% ipython --no-banner

In [1]: import numpy as np

In [2]: import numpy.linalg as la

In [3]: np.set_printoptions(precision=1, suppress=True, linewidth=140)

In [4]: arr = np.load("a.npy")

In [5]: arr
Out[5]: 
array([[ -9. ,   7.6,  11.4,  -2.6],
       [ -5.9,   4.9,   7.5,  -1.6],
       [  2.9,  -2.7,  -3.7,   0.8],
       [ -0.3,   0.2,   0.3,  -0.2],
       [ -7.2,   6. ,   9.1,  -2. ],
       [  9.2,  -7.7, -11.7,   2.6],
       [  1.8,  -1.6,  -2. ,   0.5],
       [ -6.9,   5.8,   8.7,  -1.9],
       [ -2.7,   2.3,   3.4,  -0.6],
       [ 10. ,  -8.8, -13.4,   2.7],
       [  7.1,  -6.2,  -9.5,   1.8],
       [ -0.1,   0.1,   0. ,   0. ],
       [  3.4,  -2.9,  -4.4,   0.9],
       [ -3.8,   3.1,   4.8,  -1.1],
       [ -6.4,   5.7,   8.5,  -1.9],
       [ -5.3,   4.5,   6.8,  -1.4],
       [ 11. ,  -9.4, -14.2,   3.4],
       [-11.7,  10.1,  15.3,  -3.3],
       [  6.2,  -5.2,  -7.9,   1.8],
       [ 15.5, -13.4, -20. ,   4.4],
       [ -9.9,   8.6,  12.8,  -2.8],
       [-13.8,  12. ,  17.9,  -4.2],
       [ -5.6,   4.7,   6.8,  -1.5],
       [ -2.9,   2.6,   3.7,  -0.8],
       [ -1.3,   0.9,   1.6,  -0.5],
       [ -2.7,   2.4,   3.6,  -0.8],
       [ -3.8,   3.4,   5.1,  -1. ],
       [  7.6,  -6.5,  -9.9,   2.3],
       [  0.7,  -0.6,  -1.1,   0.2],
       [ -0.2,   0.1,   0.3,  -0.1],
       [  8.7,  -7.5, -11.2,   2.5],
       [ -2.6,   2.6,   3.5,  -0.8],
       [  5.3,  -4.7,  -7.1,   1.6],
       [  2.8,  -2.4,  -3.6,   0.7],
       [ -6.8,   6. ,   8.8,  -1.9]])

In [6]: Ac = arr - arr.mean(axis=0)

In [7]: evecs = la.svd(Ac)[2][:1]

In [8]: M2 = Ac - Ac @ evecs.T @ evecs

In [9]: la.norm(M2, axis=1).round(6).argmax()
Out[9]: np.int64(9)

In [10]: (Ac @ evecs.T).std(axis=0)
Out[10]: array([12.9])

In [11]: np.round(np.diag(evecs.T @ evecs), 1) + 0
Out[11]: array([0.3, 0.2, 0.5, 0. ])

In [12]: x0 = np.array([-2, -3, -3, 2])

In [13]: rhs = arr @ x0

In [14]: np.round(la.pinv(arr) @ arr, 1) + 0
Out[14]: 
array([[1., 0., 0., 0.],
       [0., 1., 0., 0.],
       [0., 0., 1., 0.],
       [0., 0., 0., 1.]])

In [15]: rng = np.random.default_rng(850421)

In [16]: rhs = rhs + 0.3 * rng.normal(size=35)

In [17]: rhs
Out[17]: 
array([-44.1, -29.4,  15.2,  -1.3, -35. ,  45.3,   7.9, -33.6, -12.6,  52. ,  36.7,  -0.2,  17. , -18.8, -33.4, -25.6,  55.5, -59.4,  30.4,
        78.4, -49.4, -70.4, -26.5, -14. ,  -5.7, -14.5, -20.2,  38.2,   4.7,  -1.2,  43.5, -14.5,  27.6,  13.5, -34.5])

In [18]: beta, *_ = la.lstsq(arr, rhs)

In [19]: beta.round()
Out[19]: array([-2., -2., -3.,  1.])

In [20]: np.round(la.norm(rhs - arr @ beta), 1)
Out[20]: np.float64(1.8)
